% python3 -q
>>> import numpy as np
>>> np.set_printoptions(precision=1, suppress=True, linewidth=140, floatmode="fixed")
>>> tidy = lambda a: np.round(a, 1) + 0
>>> M = np.load("mat.npy")
>>> print(M)
[[ 9  0  0  0  0  0]
 [ 0  6  0  0  0  0]
 [ 0  0 -3  0  0  0]
 [ 0  0  0 -5  0  0]
 [ 0  0  0  0  4  0]
 [ 0  0  0  0  0  6]]
>>> # triangular
>>> evals, vecs = np.linalg.eigh(M)
>>> print(np.unique(evals.round(6) + 0, return_counts=True)[1])
[1 1 1 2 1]
>>> print(tidy(np.linalg.eigvalsh(M + 2 * np.eye(6))))
[-3.0 -1.0  6.0  8.0  8.0 11.0]
>>> print(vecs.T @ vecs)
[[1.0 0.0 0.0 0.0 0.0 0.0]
 [0.0 1.0 0.0 0.0 0.0 0.0]
 [0.0 0.0 1.0 0.0 0.0 0.0]
 [0.0 0.0 0.0 1.0 0.0 0.0]
 [0.0 0.0 0.0 0.0 1.0 0.0]
 [0.0 0.0 0.0 0.0 0.0 1.0]]
>>> print(np.abs(vecs[:, -1]).round(6).argmax())
0
>>> print(tidy(np.linalg.eigvalsh(M @ M)))
[ 9.0 16.0 25.0 36.0 36.0 81.0]
>>> print((evals > 1e-8).sum(), (evals < -1e-8).sum())
4 2
>>> print(tidy(np.linalg.svd(M, compute_uv=False)))
[9.0 6.0 6.0 5.0 4.0 3.0]
>>> print(tidy(np.linalg.pinv(M)))
[[ 0.1  0.0  0.0  0.0  0.0  0.0]
 [ 0.0  0.2  0.0  0.0  0.0  0.0]
 [ 0.0  0.0 -0.3  0.0  0.0  0.0]
 [ 0.0  0.0  0.0 -0.2  0.0  0.0]
 [ 0.0  0.0  0.0  0.0  0.2  0.0]
 [ 0.0  0.0  0.0  0.0  0.0  0.2]]
>>> print(tidy(np.linalg.norm(M, axis=0)))
[9.0 6.0 3.0 5.0 4.0 6.0]
>>> print(tidy(np.linalg.svd(M, compute_uv=False)))
[9.0 6.0 6.0 5.0 4.0 3.0]
>>> print(np.flatnonzero(np.linalg.matrix_power((M != 0) + (M.T != 0) + np.eye(6), 6)[1]))
[1]
>>> print(M @ M)
[[81  0  0  0  0  0]
 [ 0 36  0  0  0  0]
 [ 0  0  9  0  0  0]
 [ 0  0  0 25  0  0]
 [ 0  0  0  0 16  0]
 [ 0  0  0  0  0 36]]
>>> print((np.linalg.matrix_power((M != 0) + (M.T != 0) + np.eye(6), 6) > 0).astype(int))
[[1 0 0 0 0 0]
 [0 1 0 0 0 0]
 [0 0 1 0 0 0]
 [0 0 0 1 0 0]
 [0 0 0 0 1 0]
 [0 0 0 0 0 1]]
>>> print((M != 0).astype(int))
[[1 0 0 0 0 0]
 [0 1 0 0 0 0]
 [0 0 1 0 0 0]
 [0 0 0 1 0 0]
 [0 0 0 0 1 0]
 [0 0 0 0 0 1]]
>>> print(tidy(np.sort(np.linalg.eigvals(M).real)))
[-5.0 -3.0  4.0  6.0  6.0  9.0]
>>> print([int(np.linalg.matrix_rank(np.linalg.matrix_power(M, p))) for p in range(1, 7)])
[6, 6, 6, 6, 6, 6]
>>> print(M @ M)
[[81  0  0  0  0  0]
 [ 0 36  0  0  0  0]
 [ 0  0  9  0  0  0]
 [ 0  0  0 25  0  0]
 [ 0  0  0  0 16  0]
 [ 0  0  0  0  0 36]]
>>> print(tidy(np.sort(np.linalg.eigvals(M))))
[-5.0 -3.0  4.0  6.0  6.0  9.0]
>>> F = np.array([[0, 0, 0, 4, 3],
...     [0, -1, 0, 0, 0],
...     [0, -4, 0, 0, -5],
...     [0, 0, 0, 0, 0],
...     [0, -3, -3, 0, 0],
...     [0, 0, 0, 0, 0],
...     [0, 2, 0, -2, 0],
...     [0, 1, 0, 0, 2]])
>>> # rows 3 and 5 are equal
>>> print(tidy(np.linalg.norm(F, axis=0)))
[0.0 5.6 3.0 4.5 6.2]
>>> print(F[0] @ F[3])
0
>>> print(tidy(np.linalg.norm(F, 1)), tidy(np.linalg.norm(F, np.inf)))
11.0 9.0
>>> print(tidy(np.linalg.norm(F) ** 2 / np.linalg.norm(F, 2) ** 2))
1.7
>>> A2 = np.array([[2, -3, 2], [0, 3, -2], [-1, 3, -1], [-2, -3, 1], [2, 0, 0]])
>>> print(F @ A2)
[[ -2 -12   4]
 [  0  -3   2]
 [-10 -12   8]
 [  0   0   0]
 [  3 -18   9]
 [  0   0   0]
 [  4  12  -6]
 [  4   3  -2]]
>>> print(A2.T @ F.T)
[[ -2   0 -10   0   3   0   4   4]
 [-12  -3 -12   0 -18   0  12   3]
 [  4   2   8   0   9   0  -6  -2]]
>>> print(np.einsum("ik,kj->ji", F, A2))
[[ -2   0 -10   0   3   0   4   4]
 [-12  -3 -12   0 -18   0  12   3]
 [  4   2   8   0   9   0  -6  -2]]
>>> x = np.array([3, 0, 0, 2, 0])
>>> print(F * x)
[[ 0  0  0  8  0]
 [ 0  0  0  0  0]
 [ 0  0  0  0  0]
 [ 0  0  0  0  0]
 [ 0  0  0  0  0]
 [ 0  0  0  0  0]
 [ 0  0  0 -4  0]
 [ 0  0  0  0  0]]
>>> print(np.linalg.norm(F @ x) <= np.linalg.norm(F, 2) * np.linalg.norm(x) + 1e-9)
True
>>> print(np.sign((F @ x).round(6)))
[ 1  0  0  0  0  0 -1  0]
>>> print(F @ x)
[ 8  0  0  0  0  0 -4  0]
>>> print((F @ x).argmax())
0
>>> print(F @ (2 * x))
[16  0  0  0  0  0 -8  0]
>>> print(F @ np.ones(5))
[ 7.0 -1.0 -9.0  0.0 -6.0  0.0  0.0  3.0]
>>> print(F @ np.eye(5)[0])
[0.0 0.0 0.0 0.0 0.0 0.0 0.0 0.0]
>>> print(tidy(F @ np.linalg.pinv(F) @ F))
[[ 0.0  0.0  0.0  4.0  3.0]
 [ 0.0 -1.0  0.0  0.0  0.0]
 [ 0.0 -4.0  0.0  0.0 -5.0]
 [ 0.0  0.0  0.0  0.0  0.0]
 [ 0.0 -3.0 -3.0  0.0  0.0]
 [ 0.0  0.0  0.0  0.0  0.0]
 [ 0.0  2.0  0.0 -2.0  0.0]
 [ 0.0  1.0  0.0  0.0  2.0]]
>>> print(np.abs(np.diag(np.linalg.qr(F)[1])) > 1e-9)
[False  True  True  True  True]
>>> print(tidy(np.trace(np.linalg.pinv(F) @ F)))
4.0
>>> print(np.unique(F.round(6), axis=0).shape)
(7, 5)
>>> print(np.linalg.lstsq(F[:-1].T, F[-1])[2])
4
>>> J = np.loadtxt("a.csv", delimiter=",")
>>> print(J)
[[ 0.8 -0.3 -0.4 -1.4  0.0]
 [-1.1 -2.1 -0.5  1.4 -0.9]]
>>> A2 = np.array([[-8, -9, 9], [-1, 7, 7]])
>>> W2 = np.kron(A2, J)
>>> print(W2.shape)
(4, 15)
>>> K = np.load("x.npy")
>>> print(K)
[[2 0]
 [0 1]]
>>> evals, vecs = np.linalg.eigh(K)
>>> print(evals.sum(), np.trace(K))
3.0 3
>>> print(tidy(np.linalg.eigvalsh(K + 3 * np.eye(2))))
[4.0 5.0]
>>> print(vecs.T @ vecs)
[[1.0 0.0]
 [0.0 1.0]]
>>> print(np.abs(vecs[:, -1]))
[1.0 0.0]
>>> print(vecs @ np.diag(evals) @ vecs.T)
[[2.0 0.0]
 [0.0 1.0]]
>>> print(tidy(np.linalg.svd(K, compute_uv=False)))
[2.0 1.0]
>>> print(np.abs(vecs[:, -1]).round(6).argmax())
0
>>> evals, vecs = np.linalg.eig(K)
>>> print(tidy(np.sort(np.linalg.eigvals(np.linalg.inv(K)))))
[0.5 1.0]
>>> print(evals)
[2.0 1.0]
>>> print(tidy(np.sort(np.linalg.eigvals(K.T))))
[1.0 2.0]
>>> print(np.prod(evals))
2.0
>>> Q, _ = np.linalg.qr(np.array([[-2.1, 0.0, 0.8, 0.1, 0.5, -0.3, -1.3],
...     [0.7, 0.1, -1.9, -0.4, -0.1, 0.8, 0.2],
...     [0.7, -1.5, 1.2, -0.2, 1.1, 0.7, 0.1],
...     [1.3, -0.5, 1.3, 0.6, -0.1, 0.3, 0.1],
...     [-1.3, -1.0, 1.5, -0.6, -0.3, 0.0, -0.7],
...     [-0.2, 1.6, 1.8, -0.3, -1.8, -0.2, 1.3],
...     [0.7, -0.8, -0.4, -0.5, -0.4, 1.2, 0.3]]))
>>> vecs, _ = np.linalg.qr(np.array([[1.4, -0.6, 0.0, 0.3, 1.3],
...     [-1.0, 0.4, -0.3, -1.3, -0.3],
...     [-0.2, -0.8, 0.2, -1.0, -0.9],
...     [0.6, -0.5, -0.9, 2.0, 2.2],
...     [-0.4, -0.3, 0.5, -0.5, 0.0]]))
>>> sigma = 5 * 0.9 ** np.arange(5)
>>> feats = Q[:, :5] * sigma @ vecs[:5]
>>> print(tidy(feats))
[[ 3.2 -0.5  0.1 -1.3 -1.0]
 [-1.2  2.2 -0.6  0.4 -0.2]
 [ 0.6  0.0 -0.5  0.7  3.7]
 [-1.3 -2.5  0.8  2.0  0.6]
 [ 1.8 -1.2 -2.9 -0.2 -0.1]
 [-2.0 -1.4 -0.3 -3.3  0.3]
 [-1.0  0.2 -2.1  1.4  0.0]]
>>> f, v = feats[1], feats[6]
>>> print(tidy(f @ v))
3.5
>>> print(tidy(f @ f))
7.0
>>> p = (f @ v) / (f @ f) * f
>>> print(tidy(v - p))
[-0.3 -0.9 -1.8  1.2  0.1]
>>> print(tidy((v - p) @ f))
0.0
>>> x = np.array([2, -3, -2, -1, -2])
>>> h = np.maximum(feats @ x, 0)
>>> print(tidy(np.maximum(feats @ x, 0) - np.maximum(-feats @ x, 0)))
[11.1 -7.9 -5.9  0.1 13.7  3.5  0.1]
>>> print(tidy(np.maximum(feats @ (3 * x), 0)))
[33.2  0.0  0.0  0.4 41.1 10.5  0.4]
>>> print(tidy(feats * (h > 1e-9)[:, None]))
[[ 3.2 -0.5  0.1 -1.3 -1.0]
 [ 0.0  0.0  0.0  0.0  0.0]
 [ 0.0  0.0  0.0  0.0  0.0]
 [-1.3 -2.5  0.8  2.0  0.6]
 [ 1.8 -1.2 -2.9 -0.2 -0.1]
 [-2.0 -1.4 -0.3 -3.3  0.3]
 [-1.0  0.2 -2.1  1.4  0.0]]
>>> m1 = np.load("m.npy")
>>> print(m1)
[[0 3 0 0 0 0]
 [1 3 6 8 0 0]
 [0 3 0 0 0 1]
 [0 3 2 2 0 0]
 [0 3 0 0 0 1]
 [0 3 4 5 0 0]
 [0 3 0 0 0 0]
 [0 3 4 5 0 0]
 [1 3 6 8 0 0]
 [0 3 0 0 0 0]
 [0 3 0 0 0 0]
 [0 3 2 2 0 0]
 [1 3 6 8 0 0]
 [0 3 4 5 0 0]
 [0 3 2 2 0 0]
 [0 3 4 5 0 0]
 [1 3 6 8 0 0]
 [1 3 6 8 0 0]
 [1 3 6 8 0 0]
 [0 3 2 2 0 0]
 [0 3 0 0 0 0]
 [0 3 0 0 0 1]
 [0 3 2 2 0 0]]
>>> # rows and columns are dependent
>>> rank = np.linalg.matrix_rank(m1)
>>> print(rank)
5
>>> N = np.linalg.svd(m1)[2][rank:].T
>>> print([int(np.linalg.matrix_rank(np.delete(m1, i, axis=0))) for i in range(23)])
[5, 5, 5, 5, 5, 5, 5, 5, 5, 5, 5, 5, 5, 5, 5, 5, 5, 5, 5, 5, 5, 5, 5]
>>> A2 = m1 / np.sqrt((m1 ** 2).mean(axis=1, keepdims=True))
>>> print(np.linalg.matrix_rank(A2) == np.linalg.matrix_rank(m1))
True
>>> print(tidy(np.linalg.norm(A2, axis=1)))
[2.4 2.4 2.4 2.4 2.4 2.4 2.4 2.4 2.4 2.4 2.4 2.4 2.4 2.4 2.4 2.4 2.4 2.4 2.4 2.4 2.4 2.4 2.4]
>>> print(tidy(A2[9]))
[0.0 2.4 0.0 0.0 0.0 0.0]
>>> print(tidy(m1 - m1.mean(axis=1, keepdims=True)))
[[-0.5  2.5 -0.5 -0.5 -0.5 -0.5]
 [-2.0  0.0  3.0  5.0 -3.0 -3.0]
 [-0.7  2.3 -0.7 -0.7 -0.7  0.3]
 [-1.2  1.8  0.8  0.8 -1.2 -1.2]
 [-0.7  2.3 -0.7 -0.7 -0.7  0.3]
 [-2.0  1.0  2.0  3.0 -2.0 -2.0]
 [-0.5  2.5 -0.5 -0.5 -0.5 -0.5]
 [-2.0  1.0  2.0  3.0 -2.0 -2.0]
 [-2.0  0.0  3.0  5.0 -3.0 -3.0]
 [-0.5  2.5 -0.5 -0.5 -0.5 -0.5]
 [-0.5  2.5 -0.5 -0.5 -0.5 -0.5]
 [-1.2  1.8  0.8  0.8 -1.2 -1.2]
 [-2.0  0.0  3.0  5.0 -3.0 -3.0]
 [-2.0  1.0  2.0  3.0 -2.0 -2.0]
 [-1.2  1.8  0.8  0.8 -1.2 -1.2]
 [-2.0  1.0  2.0  3.0 -2.0 -2.0]
 [-2.0  0.0  3.0  5.0 -3.0 -3.0]
 [-2.0  0.0  3.0  5.0 -3.0 -3.0]
 [-2.0  0.0  3.0  5.0 -3.0 -3.0]
 [-1.2  1.8  0.8  0.8 -1.2 -1.2]
 [-0.5  2.5 -0.5 -0.5 -0.5 -0.5]
 [-0.7  2.3 -0.7 -0.7 -0.7  0.3]
 [-1.2  1.8  0.8  0.8 -1.2 -1.2]]
>>> gram = m1.T @ m1
>>> print(gram)
[[  6  18  36  48   0   0]
 [ 18 207 186 234   0   9]
 [ 36 186 300 388   0   0]
 [ 48 234 388 504   0   0]
 [  0   0   0   0   0   0]
 [  0   9   0   0   0   3]]
>>> print(np.allclose(gram, gram.T))
True
>>> print(np.diag(gram))
[  6 207 300 504   0   3]
>>> print(tidy(np.linalg.svd(m1, compute_uv=False) ** 2))
[931.4  84.5   2.5   1.3   0.3   0.0]
>>> print(tidy(np.linalg.eigvalsh(gram)[::-1]))
[931.4  84.5   2.5   1.3   0.3   0.0]
>>> Uu, sigma, VT = np.linalg.svd(m1)
>>> print(np.argmax(sigma[:-1] / (sigma[1:] + 1e-6)) + 1)
5
>>> print(tidy(sigma))
[30.5  9.2  1.6  1.1  0.5  0.0]
>>> A2 = Uu[:, :5] @ np.diag(sigma[:5]) @ VT[:5]
>>> print(np.linalg.matrix_rank(A2))
5
>>> print(tidy(np.abs(m1 - A2).max()))
0.0
>>> print(tidy(np.linalg.norm(m1 - A2) / np.linalg.norm(m1)))
0.0
>>> print(tidy(np.linalg.norm(m1 - A2, 2)), sigma[5])
0.0 0.0
>>> print(np.argsort(-np.linalg.norm(m1, axis=0).round(6), kind="stable")[:3])
[3 2 1]
>>> print(tidy(np.linalg.norm(m1, 2) / np.linalg.norm(m1)))
1.0
>>> print(np.linalg.cond(m1) > 100)
True
>>> arr = np.loadtxt("out11.csv", delimiter=",")
>>> print(arr)
[[ 0.0  4.0 -7.0 -7.0  5.0]
 [ 4.0  0.0  0.0  0.0  0.0]
 [-7.0  0.0  0.0  0.0  0.0]
 [-7.0  0.0  0.0  0.0  0.0]
 [ 5.0  0.0  0.0  0.0  0.0]]
>>> # rows 2 and 3 are equal
>>> P = np.triu(np.array([[7, 2, 6, 9, 4],
...     [1, 2, 4, 2, 5],
...     [1, 7, 0, 5, 6],
...     [2, 9, 0, 4, 4],
...     [5, 1, 0, 9, 3]]), 1) + np.eye(5)
>>> A2 = P @ arr @ np.linalg.inv(P)
>>> print(A2)
[[  -77.0   158.0  -177.0  1255.0 -4435.0]
 [  -13.0    26.0   -26.0   195.0  -702.0]
 [  -12.0    24.0   -24.0   180.0  -648.0]
 [   13.0   -26.0    26.0  -195.0   702.0]
 [    5.0   -10.0    10.0   -75.0   270.0]]
>>> print(np.linalg.matrix_rank(A2))
2
>>> mat = np.load("sample12.npy")
>>> print(tidy(mat))
[[-0.8 -0.3  0.4]
 [ 0.0 -0.8 -0.6]
 [ 0.5 -0.5  0.7]]
>>> gram = mat.T @ mat
>>> print(tidy(np.linalg.eigvalsh(gram)[::-1]))
[1.0 1.0 1.0]
>>> print(np.allclose(gram, gram.T))
True
>>> print(tidy(gram))
[[1.0 0.0 0.0]
 [0.0 1.0 0.0]
 [0.0 0.0 1.0]]
>>> print((mat @ mat.T).shape)
(3, 3)
>>> P = np.triu(np.array([[8, 7, 5], [2, 1, 5], [6, 7, 3]]), 1) + np.eye(3)
>>> A2 = P @ mat @ np.linalg.inv(P)
>>> print(tidy(np.trace(A2)), tidy(np.trace(mat)))
-1.0 -1.0
>>> print(tidy(P @ mat - mat @ P))
[[ 2.7 -2.2  4.8]
 [ 2.7 -2.7  7.1]
 [ 0.0 -3.8  0.0]]
>>> print(np.linalg.matrix_rank(A2))
3
>>> print(tidy(np.poly(A2)))
[ 1.0  1.0 -1.0 -1.0]
>>> print(tidy(np.linalg.det(A2)))
1.0
>>> print(tidy(mat[:, 0] @ mat[:, 1]))
0.0
>>> print(tidy(np.linalg.svd(mat, compute_uv=False)))
[1.0 1.0 1.0]
